% python3 -q
>>> import numpy as np
>>> import numpy.linalg as la
>>> np.set_printoptions(precision=3, suppress=True, linewidth=120)
>>> E = np.load("data.npy")
>>> print(E)
[[  0.363  -0.807  -3.882  -4.467  -0.34    2.009  -3.542]
 [ -0.769  -1.522  -5.639  -6.016   0.493   2.903  -6.133]
 [  0.565  -3.027  -0.047  -1.843  -5.184   4.783   5.137]
 [  3.419   0.444   1.881   0.393  -3.949   0.445   5.83 ]
 [ -1.903  -2.476  -7.044  -7.33    0.854   4.095  -7.898]
 [ 10.199   9.517   5.223   4.882   0.635 -10.896   4.587]
 [  0.773  -2.315  -0.596  -2.14   -4.176   3.894   3.58 ]
 [ -2.945  -2.192 -10.073  -9.697   3.505   3.74  -13.578]
 [ -2.724  -5.305  -4.853  -6.143  -3.162   7.631  -1.691]
 [ -5.167  -6.148  -9.694 -10.185   0.036   8.685  -9.73 ]
 [ -6.481  -9.403  -8.099  -9.559  -3.843  12.753  -4.255]
 [  4.506  -1.276   7.179   4.288  -9.564   2.595  16.744]
 [ -4.084  -2.406 -12.602 -11.762   5.356   4.008 -17.958]]
>>> # looks like rank 3
>>> def softmax(z):
...     e = np.exp(z - z.max(axis=-1, keepdims=True))
...     return e / e.sum(axis=-1, keepdims=True)
... 
>>> print(np.round(softmax(10 * E[9]), 3) + 0)
[0. 0. 0. 0. 0. 1. 0.]
>>> print(np.round(softmax(E[9]), 3) + 0)
[0. 0. 0. 0. 0. 1. 0.]
>>> S = E @ E.T / np.sqrt(7)
>>> print(softmax(S).round(6).argmax(axis=1))
[12 12 11 11 12  5 11 12 10 12 10 11 12]
>>> print(np.round(la.norm(E[7], 1), 3), round(float(la.norm(E[7], np.inf)), 3))
45.729 13.578
>>> print(round(E[7] @ E[12], 3))
535.883
>>> print(round(float(la.norm(E) ** 2 / la.norm(E, 2) ** 2), 3))
1.314
>>> print(la.norm(E, axis=0))
[15.58  16.762 24.951 25.009 14.786 22.788 33.311]
>>> print(round(float(la.norm(E, "nuc")), 3))
90.556
>>> print(round(float(la.norm(E, 2)), 3))
52.483
>>> rng = np.random.default_rng(90026)
>>> B = E + rng.integers(-2, 3, (13, 3)) @ rng.integers(-2, 3, (3, 7))
>>> print(B)
[[  2.363   5.193  -3.882  -6.467  -0.34    3.009  -3.542]
 [ -0.769  -1.522  -5.639  -6.016   0.493   2.903  -6.133]
 [  4.565   2.973  -2.047  -3.843  -1.184   4.783   4.137]
 [  7.419   5.444  -1.119  -1.607   1.051  -0.555   4.83 ]
 [ -1.903  -0.476 -13.044 -11.33    2.854  -1.905  -5.898]
 [ 12.199  11.517   9.223   6.882   0.635  -5.896   2.587]
 [  0.773  -2.315  -4.596  -4.14   -2.176  -0.106   4.58 ]
 [  1.055   1.808 -10.073  -9.697   7.505   5.74  -15.578]
 [ -2.724  -2.305  -5.853  -8.143  -4.162   6.631  -0.691]
 [ -7.167  -6.148  -7.694 -10.185  -3.964   9.685  -8.73 ]
 [ -4.481  -6.403  -7.099  -9.559  -2.843  14.753  -5.255]
 [  0.506 -11.276   9.179   8.288 -11.564   2.595  16.744]
 [ -2.084  -3.406 -11.602  -9.762   8.356   6.008 -19.958]]
>>> print(np.abs(B - E).sum(axis=1))
[11.  0. 19. 21. 22. 17. 13. 16.  9. 10. 10. 22. 13.]
>>> print(la.matrix_rank(B - E, tol=1e-8))
3
>>> left, s, vt = la.svd(E)
>>> vecs = vt[:(s > 1e-8).sum()]
>>> vec = E[2] + -1 * E[12] + rng.integers(2) * np.eye(7)[2]
>>> print(vec)
[  4.65   -0.621  13.555   9.92  -10.54    0.776  23.095]
>>> print(round(la.norm(vec - vecs.T @ vecs @ vec), 3))
0.842
>>> print(la.matrix_rank(E, rtol=0.1))
3
>>> print([round(float(x), 3) for x in la.svd(E, compute_uv=False)[:3]])
[52.483, 27.405, 10.669]
>>> F = np.loadtxt("x.csv", delimiter=",")
>>> print(F)
[[-0.156  0.809 -0.566]
 [ 0.312 -0.503 -0.806]
 [-0.937 -0.303 -0.174]]
>>> # keeps lengths
>>> B = la.inv(F)
>>> print((np.abs(B) > 1e-9).astype(int))
[[1 1 1]
 [1 1 1]
 [1 1 1]]
>>> print(la.det(F) * B)
[[-0.156  0.312 -0.937]
 [ 0.809 -0.503 -0.303]
 [-0.566 -0.806 -0.174]]
>>> print(B)
[[-0.156  0.312 -0.937]
 [ 0.809 -0.503 -0.303]
 [-0.566 -0.806 -0.174]]
>>> W0 = np.load("arr.npy")
>>> print(W0)
[[ -7.893 -19.721   5.925  -5.861]
 [ -4.882 -11.783   3.641  -2.266]
 [ -4.609 -11.053   3.414  -1.981]
 [ -4.498 -10.754   3.32   -1.867]
 [ -3.084  -6.932   2.058  -0.607]
 [ -2.229  -4.613   1.228  -0.089]
 [ -1.378  -2.389   0.392   0.095]
 [ -1.263  -2.109   0.288   0.085]
 [ -0.795  -1.095  -0.042  -0.023]
 [ -0.463  -0.545  -0.125  -0.093]
 [ -0.115  -0.118  -0.052  -0.049]
 [  2.166   2.018   1.628   2.744]
 [  2.262   2.115   1.703   2.904]
 [  3.109   3.007   2.349   4.375]
 [  3.473   3.406   2.619   5.031]
 [  9.831  11.358   6.706  17.422]
 [ 14.619  18.017   9.3    27.166]
 [ 15.592  19.411   9.795  29.161]
 [ 15.827  19.75    9.913  29.644]]
>>> # rank 3
>>> print(np.abs(np.diag(la.qr(E)[1])) > 1e-9)
[ True  True  True False False False False]
>>> print(np.unique(E.round(6), axis=0).shape)
(13, 7)
>>> try:
...     la.inv(E)
... except la.LinAlgError as e:
...     print(repr(e))
... 
LinAlgError('Last 2 dimensions of the array must be square')
>>> print(np.allclose(E[:-1].T @ la.lstsq(E[:-1].T, E[-1])[0], E[-1]))
True
>>> print(la.lstsq(E[:-1].T, E[-1])[2])
3
>>> labels = W0[:, 2] > np.median(W0[:, 2])
>>> f = W0[labels].mean(axis=0) - W0[~labels].mean(axis=0)
>>> print(round(float((((W0 - W0.mean(axis=0)) @ f > 0) == labels).mean()), 3))
0.789
>>> Ac = W0 - W0.mean(axis=0)
>>> left, s, vt = la.svd(Ac, full_matrices=False)
>>> print((np.sign(left[:, 0]) == np.sign(left[0, 0])).astype(int))
[1 1 1 1 1 1 1 1 1 1 1 1 1 0 0 0 0 0 0]
>>> print(np.round(Ac.mean(axis=0), 3) + 0)
[0. 0. 0. 0.]
>>> print(np.abs(vt[0]).argmax())
3
>>> print(s.round(3) + 0)
[72.369 16.036  2.721  0.   ]
>>> print(round((s ** 2).sum() ** 2 / (s ** 4).sum(), 3))
1.101
>>> print(la.matrix_rank(Ac))
3
>>> print(np.abs(left[:, 0]).argmax())
18
